$ python3 -q
>>> import numpy as np
>>> import numpy.linalg as la
>>> np.set_printoptions(suppress=True, linewidth=100)
>>> def tidy(a):
...     return np.round(a, 1) + 0
... 
>>> W0 = np.load("dump.npy")
>>> W0
array([[0, 4, 0],
       [0, 2, 0],
       [0, 2, 0],
       [0, 0, 0],
       [0, 0, 0],
       [0, 2, 0],
       [0, 2, 0],
       [0, 0, 0],
       [0, 4, 0],
       [0, 4, 0],
       [0, 4, 0],
       [0, 2, 0],
       [0, 2, 0],
       [0, 2, 0],
       [0, 4, 0],
       [0, 2, 0],
       [0, 0, 0],
       [0, 0, 0],
       [0, 2, 0],
       [0, 4, 0],
       [0, 4, 0],
       [0, 2, 0],
       [0, 4, 0],
       [0, 0, 0],
       [0, 2, 0],
       [0, 4, 0]])
>>> # null space of dimension 2
>>> np.argsort(-la.norm(W0, axis=0).round(6), kind="stable")[:3]
array([1, 0, 2])
>>> la.matrix_rank(W0, rtol=0.1)
np.int64(1)
>>> tidy(la.norm(W0, 2) / la.norm(W0))
np.float64(1.0)
>>> tidy(np.trace(la.pinv(W0) @ W0))
np.float64(1.0)
>>> tidy(W0 @ la.pinv(W0) @ W0)
array([[0., 4., 0.],
       [0., 2., 0.],
       [0., 2., 0.],
       [0., 0., 0.],
       [0., 0., 0.],
       [0., 2., 0.],
       [0., 2., 0.],
       [0., 0., 0.],
       [0., 4., 0.],
       [0., 4., 0.],
       [0., 4., 0.],
       [0., 2., 0.],
       [0., 2., 0.],
       [0., 2., 0.],
       [0., 4., 0.],
       [0., 2., 0.],
       [0., 0., 0.],
       [0., 0., 0.],
       [0., 2., 0.],
       [0., 4., 0.],
       [0., 4., 0.],
       [0., 2., 0.],
       [0., 4., 0.],
       [0., 0., 0.],
       [0., 2., 0.],
       [0., 4., 0.]])
>>> np.unique(W0.round(6), axis=0).shape
(3, 3)
>>> la.lstsq(W0[:-1].T, W0[-1])[2]
np.int32(1)
>>> arr = np.array([[1, -1, 0], [-1, 2, 2], [0, 2, -2]])
>>> np.allclose(arr @ arr.T, arr.T @ arr)
True
>>> la.determinant(arr)
Traceback (most recent call last):
  File "<python-input-16>", line 1, in <module>
    la.determinant(arr)
    ^^^^^^^^^^^^^^
AttributeError: module 'numpy.linalg' has no attribute 'determinant'
>>> arr @ arr
array([[ 2, -3, -2],
       [-3,  9,  0],
       [-2,  0,  8]])
>>> (arr + arr.T) / 2
array([[ 1., -1.,  0.],
       [-1.,  2.,  2.],
       [ 0.,  2., -2.]])
>>> (arr - arr.T) / 2
array([[0., 0., 0.],
       [0., 0., 0.],
       [0., 0., 0.]])
>>> tidy(la.det(arr))
np.float64(-6.0)
>>> np.trace(arr)
np.int64(1)
>>> la.matrix_power(arr, 2)
array([[ 2, -3, -2],
       [-3,  9,  0],
       [-2,  0,  8]])
>>> tidy(np.abs(la.eigvals(arr)).max())
np.float64(3.2)
